% ipython --no-banner

In [1]: import numpy as np

In [2]: from numpy import linalg as LA

In [3]: np.set_printoptions(precision=3, suppress=True, linewidth=120)

In [4]: def tidy(a):
   ...:     return np.round(a, 3) + 0
   ...: 

In [5]: B = np.array([[-2, 0, 2, 0, -2, 0, -1, 0],
   ...:     [1, 0, -2, 2, -1, -1, 1, 1],
   ...:     [2, 2, 2, 2, 1, 0, 0, -2],
   ...:     [0, -1, -2, 0, -1, 0, 1, -2],
   ...:     [0, -1, 1, 2, 0, 2, 2, 0],
   ...:     [0, 2, 0, 0, -1, 1, 0, 0],
   ...:     [-2, 0, -1, 2, -2, 2, -1, 1],
   ...:     [0, 1, 1, 0, 0, -1, -1, -1]])

In [6]: W0 = np.tril(B)

In [7]: W0
Out[7]: 
array([[-2,  0,  0,  0,  0,  0,  0,  0],
       [ 1,  0,  0,  0,  0,  0,  0,  0],
       [ 2,  2,  2,  0,  0,  0,  0,  0],
       [ 0, -1, -2,  0,  0,  0,  0,  0],
       [ 0, -1,  1,  2,  0,  0,  0,  0],
       [ 0,  2,  0,  0, -1,  1,  0,  0],
       [-2,  0, -1,  2, -2,  2, -1,  0],
       [ 0,  1,  1,  0,  0, -1, -1, -1]])

In [8]: U, s, Vt = LA.svd(W0)

In [9]: evecs = Vt[:(s > 1e-8).sum()]

In [10]: rng = np.random.default_rng(5620)

In [11]: x0 = W0[3] + 3 * W0[2] + rng.integers(2) * np.eye(8)[5]

In [12]: x0
Out[12]: array([6., 5., 4., 0., 0., 0., 0., 0.])

In [13]: tidy(np.diag(evecs.T @ evecs))
Out[13]: array([1.   , 1.   , 1.   , 1.   , 0.667, 0.667, 1.   , 0.667])

In [14]: np.allclose(evecs.T @ evecs @ x0, x0)
Out[14]: True

In [15]: tidy(evecs.T @ evecs)
Out[15]: 
array([[ 1.   ,  0.   ,  0.   ,  0.   ,  0.   ,  0.   ,  0.   ,  0.   ],
       [ 0.   ,  1.   ,  0.   ,  0.   ,  0.   ,  0.   ,  0.   ,  0.   ],
       [ 0.   ,  0.   ,  1.   ,  0.   ,  0.   ,  0.   ,  0.   ,  0.   ],
       [ 0.   ,  0.   ,  0.   ,  1.   ,  0.   ,  0.   ,  0.   ,  0.   ],
       [ 0.   ,  0.   ,  0.   ,  0.   ,  0.667, -0.333,  0.   ,  0.333],
       [ 0.   ,  0.   ,  0.   ,  0.   , -0.333,  0.667,  0.   ,  0.333],
       [ 0.   ,  0.   ,  0.   ,  0.   ,  0.   ,  0.   ,  1.   ,  0.   ],
       [ 0.   ,  0.   ,  0.   ,  0.   ,  0.333,  0.333,  0.   ,  0.667]])

In [16]: tidy(LA.norm(x0 - evecs.T @ evecs @ x0))
Out[16]: np.float64(0.0)

In [17]: LA.matrix_rank(np.vstack([W0, x0]))
Out[17]: np.int64(7)

In [18]: rank = LA.matrix_rank(W0)

In [19]: rank
Out[19]: np.int64(7)

In [20]: N = LA.svd(W0)[2][rank:].T

In [21]: tidy(W0 @ N)
Out[21]: 
array([[0.],
       [0.],
       [0.],
       [0.],
       [0.],
       [0.],
       [0.],
       [0.]])

In [22]: LA.matrix_rank(W0.T @ W0), LA.matrix_rank(W0 @ W0.T)
Out[22]: (np.int64(7), np.int64(7))

In [23]: [int(LA.matrix_rank(W0[:, :j + 1])) for j in range(8)]
Out[23]: [1, 2, 3, 4, 5, 6, 7, 7]

In [24]: tidy(N[:, 0] / N[np.abs(N[:, 0]).round(6).argmax(), 0])
Out[24]: array([ 0.,  0.,  0.,  0.,  1.,  1.,  0., -1.])

In [25]: f = np.array([-2, -3, -3])

In [26]: np.polyval(f, W0[5])
Out[26]: array([ -3, -17,  -3,  -3,  -2,  -8,  -3,  -3])

In [27]: np.convolve(W0[5], f)
Out[27]: array([ 0, -4, -6, -6,  2,  1,  0, -3,  0,  0])

In [28]: np.cross(W0[5, :3], W0[3, :3])
Out[28]: array([-4,  0,  0])

In [29]: np.correlate(W0[5], W0[3], "full")
Out[29]: array([ 0,  0,  0,  0,  0,  0, -4, -2,  0,  2, -1, -1,  0,  0,  0])

In [30]: M = np.loadtxt("layer17.csv", delimiter=",")

In [31]: tidy(M)
Out[31]: 
array([[  0.193,   6.29 ,  -4.759,   2.953,   7.712,  -7.048,   3.951,  13.67 ,   9.76 ],
       [  1.157,   1.589, -10.087,   5.146,   7.676,  -0.756,   3.324,  11.633,  14.449],
       [ -2.32 ,   4.787,  -1.252,  -1.556,   6.722, -13.067,   8.96 ,  10.414,   2.25 ],
       [ -0.354,  -0.995,  -8.675,   2.012,   6.377,  -3.679,   7.32 ,   8.343,   9.367],
       [  0.736,  -2.933, -10.789,   2.834,   5.241,  -0.475,   7.144,   7.462,  10.789],
       [ -0.633,  -9.02 , -11.46 ,  -0.554,   2.892,  -1.173,  12.56 ,   1.71 ,   5.712],
       [  0.782,   6.342,  -4.846,   3.074,   6.958,  -6.371,   3.812,  13.765,   9.7  ],
       [ -0.844,   2.905,  -4.921,   0.858,   6.608,  -7.923,   7.174,  10.366,   6.653],
       [  0.44 ,  -2.149,  -9.939,   2.507,   5.488,  -1.621,   7.21 ,   7.821,  10.151],
       [  0.641,  -0.328,  -8.611,   2.392,   5.376,  -2.749,   6.718,   8.977,   9.518],
       [  3.451,   3.376,  -9.06 ,   5.311,   4.698,   0.511,   2.564,  12.906,  13.334],
       [  0.679,  -1.992,  -8.224,   0.896,   3.545,  -3.097,   8.768,   7.12 ,   6.784],
       [ -0.664,  -0.851,  -8.832,   2.264,   7.118,  -3.832,   7.019,   8.565,  10.002],
       [  0.54 ,   4.329,  -8.424,   5.31 ,   9.222,  -3.036,   2.247,  13.541,  14.629],
       [  0.758,   2.457,  -3.812,  -0.55 ,   2.722,  -7.43 ,   8.731,   9.363,   3.111],
       [ -3.312,  -2.882,  -8.805,   0.884,   9.372,  -6.507,   9.076,   6.521,   8.905],
       [ -1.169,  -4.182,  -9.195,   0.407,   5.464,  -3.975,   9.988,   5.415,   7.095],
       [ -0.7  ,  -1.287, -10.455,   3.597,   8.433,  -2.245,   5.832,   8.94 ,  12.758],
       [ -0.271,   0.075,  -9.294,   3.344,   7.762,  -2.977,   5.631,   9.722,  11.81 ],
       [  0.417,  -3.693,  -8.476,   0.014,   2.772,  -3.107,  10.217,   5.545,   5.434],
       [ -2.219,  -9.374, -12.31 ,   0.061,   5.827,  -1.909,  12.064,   1.781,   7.793],
       [ -2.939,  -5.774,  -8.706,  -1.144,   6.303,  -6.234,  12.069,   3.579,   5.144],
       [  1.174,  -0.244,  -7.231,   1.068,   3.267,  -3.595,   8.013,   8.371,   6.591],
       [ -0.008,   1.463,  -7.983,   2.959,   7.215,  -4.025,   5.553,  10.455,  10.678],
       [ -2.674,  -8.598, -10.134,  -1.598,   4.981,  -4.54 ,  13.464,   1.469,   4.575],
       [ -1.459,   2.634,  -5.57 ,   1.326,   7.954,  -7.889,   6.796,  10.419,   7.943],
       [  1.488,  -7.829, -12.349,   1.13 ,   1.594,   1.837,  10.48 ,   3.346,   7.821],
       [ -0.438,  -1.423,  -6.464,  -0.485,   3.935,  -5.974,   9.959,   6.809,   4.486],
       [  0.605,   8.691,  -1.08 ,   0.874,   5.414, -10.315,   5.229,  14.231,   4.996],
       [ -1.86 ,  -1.782,  -9.284,   2.096,   8.588,  -4.575,   7.498,   7.86 ,  10.419],
       [ -3.086,   0.519,  -3.858,  -1.796,   6.92 , -11.228,  10.622,   7.448,   2.865],
       [  0.392,   0.618,  -8.934,   3.345,   6.86 ,  -2.674,   5.449,  10.084,  11.392],
       [  1.861,   8.43 ,  -4.231,   3.851,   6.464,  -5.908,   2.339,  15.545,  10.366],
       [ -2.356,  -3.62 ,  -8.189,  -0.224,   6.707,  -6.167,  10.431,   5.474,   6.334],
       [  3.036,   2.455,  -8.747,   4.384,   4.24 ,  -0.217,   3.798,  11.829,  11.841],
       [  0.702,   3.224,  -8.214,   4.363,   7.847,  -3.084,   3.562,  12.331,  12.838],
       [  1.609,   5.749,  -6.09 ,   3.922,   6.467,  -4.301,   3.162,  13.794,  11.082],
       [ -2.462,  -5.611,  -8.773,  -0.967,   5.791,  -5.689,  11.838,   3.775,   5.231],
       [ -2.538,  -1.186,  -8.763,   1.972,   9.581,  -5.775,   7.423,   8.195,  10.411]])

In [32]: np.argsort(-LA.norm(M, axis=0).round(6), kind="stable")[:3]
Out[32]: array([7, 8, 2])

In [33]: LA.matrix_rank(M, rtol=0.1)
Out[33]: np.int64(4)

In [34]: [round(float(x), 3) for x in LA.svd(M, compute_uv=False)[:3]]
Out[34]: [113.497, 43.35, 30.301]
